% python3 -q
>>> import numpy as np
>>> from numpy import linalg as LA
>>> np.set_printoptions(suppress=True, linewidth=140)
>>> def rd(a):
...     return np.round(a, 2) + 0
... 
>>> X = np.array([[2, 3], [4, 5], [6, 7], [8, 9]])
>>> def softmax(z):
...     e = np.exp(z - z.max(axis=-1, keepdims=True))
...     return e / e.sum(axis=-1, keepdims=True)
... 
>>> rd(softmax(10 * X[3]))
array([0., 1.])
>>> rd(softmax(X[3] + -2))
array([0.27, 0.73])
>>> att = X @ X.T / np.sqrt(2)
>>> softmax(att).round(6).argmax(axis=1)
array([3, 3, 3, 3])
>>> rd(softmax(att + np.triu(np.full(att.shape, -np.inf), 1)))
array([[1., 0., 0., 0.],
       [0., 1., 0., 0.],
       [0., 0., 1., 0.],
       [0., 0., 0., 1.]])
>>> E = np.load("m.npy")
>>> E
array([[-1.97,  1.34,  2.46,  2.26,  4.3 ],
       [ 3.27,  1.6 ,  0.49,  8.06,  3.74],
       [ 2.86,  0.45, -0.01,  5.82,  7.64],
       [-6.32,  1.15,  7.18,  5.51, -0.17],
       [-6.75,  2.24,  7.45,  4.01,  0.13],
       [-1.18,  1.52,  2.89,  1.84,  5.97],
       [ 1.71,  1.13,  2.67,  6.2 ,  7.05],
       [ 1.71,  1.08,  0.89,  7.11,  5.73],
       [ 2.97, -0.71,  2.14,  7.87,  6.93],
       [-5.77,  2.99,  6.83,  5.31,  0.82],
       [ 1.74,  1.63,  1.55,  6.93,  6.62],
       [ 2.61,  0.6 ,  1.92,  7.71,  6.11],
       [-3.1 ,  1.25,  4.65,  1.85,  5.23],
       [ 2.64,  0.09,  0.46,  7.72,  5.34],
       [ 2.67,  1.05,  1.31,  8.24,  8.04],
       [-6.46,  2.86,  8.11,  6.09, -0.13],
       [ 1.94, -0.08,  1.45,  6.75,  5.48],
       [-7.85,  1.76,  7.8 ,  8.49,  1.46],
       [ 2.53,  0.48,  0.38,  6.88,  5.57],
       [-1.05, -1.99,  2.66,  4.65,  5.02],
       [-2.26,  2.48,  3.04,  2.92,  4.37],
       [-4.76,  1.14,  8.55,  3.96,  0.03]])
>>> D = LA.norm(E[:, None] - E[None], axis=-1)
>>> (D + 1e9 * np.eye(22)).round(6).argmin(axis=1)
array([20, 13, 18,  4,  3,  0, 10, 18, 11, 15,  7, 16, 20, 18, 11,  9, 18, 15, 13,  0,  0,  4])
>>> rd(D[:5, :5])
array([[ 0.  ,  8.08,  7.35,  8.47,  8.31],
       [ 8.08,  0.  ,  4.69, 12.6 , 13.37],
       [ 7.35,  4.69,  0.  , 14.06, 14.52],
       [ 8.47, 12.6 , 14.06,  0.  ,  1.95],
       [ 8.31, 13.37, 14.52,  1.95,  0.  ]])
>>> D.mean(axis=1).argmax()
np.int64(17)
>>> LA.matrix_rank(D ** 2)
np.int64(7)
>>> D.shape
(22, 22)
>>> Z = E[[13, 0]].astype(float)
>>> for _ in range(3):
...     z = LA.norm(E[:, None] - Z, axis=-1).argmin(axis=1)
...     Z = np.array([E[z == j].mean(axis=0) for j in range(2)])
... 
>>> z
array([1, 0, 0, 1, 1, 1, 0, 0, 0, 1, 0, 0, 1, 0, 0, 1, 0, 1, 0, 0, 1, 1])
>>> np.abs(Z[1] - Z[0]).argmax()
np.int64(0)
>>> np.bincount(z)
array([12, 10])
>>> rd(Z[1] - Z[0])
array([-6.78,  1.43,  4.57, -2.77, -3.9 ])
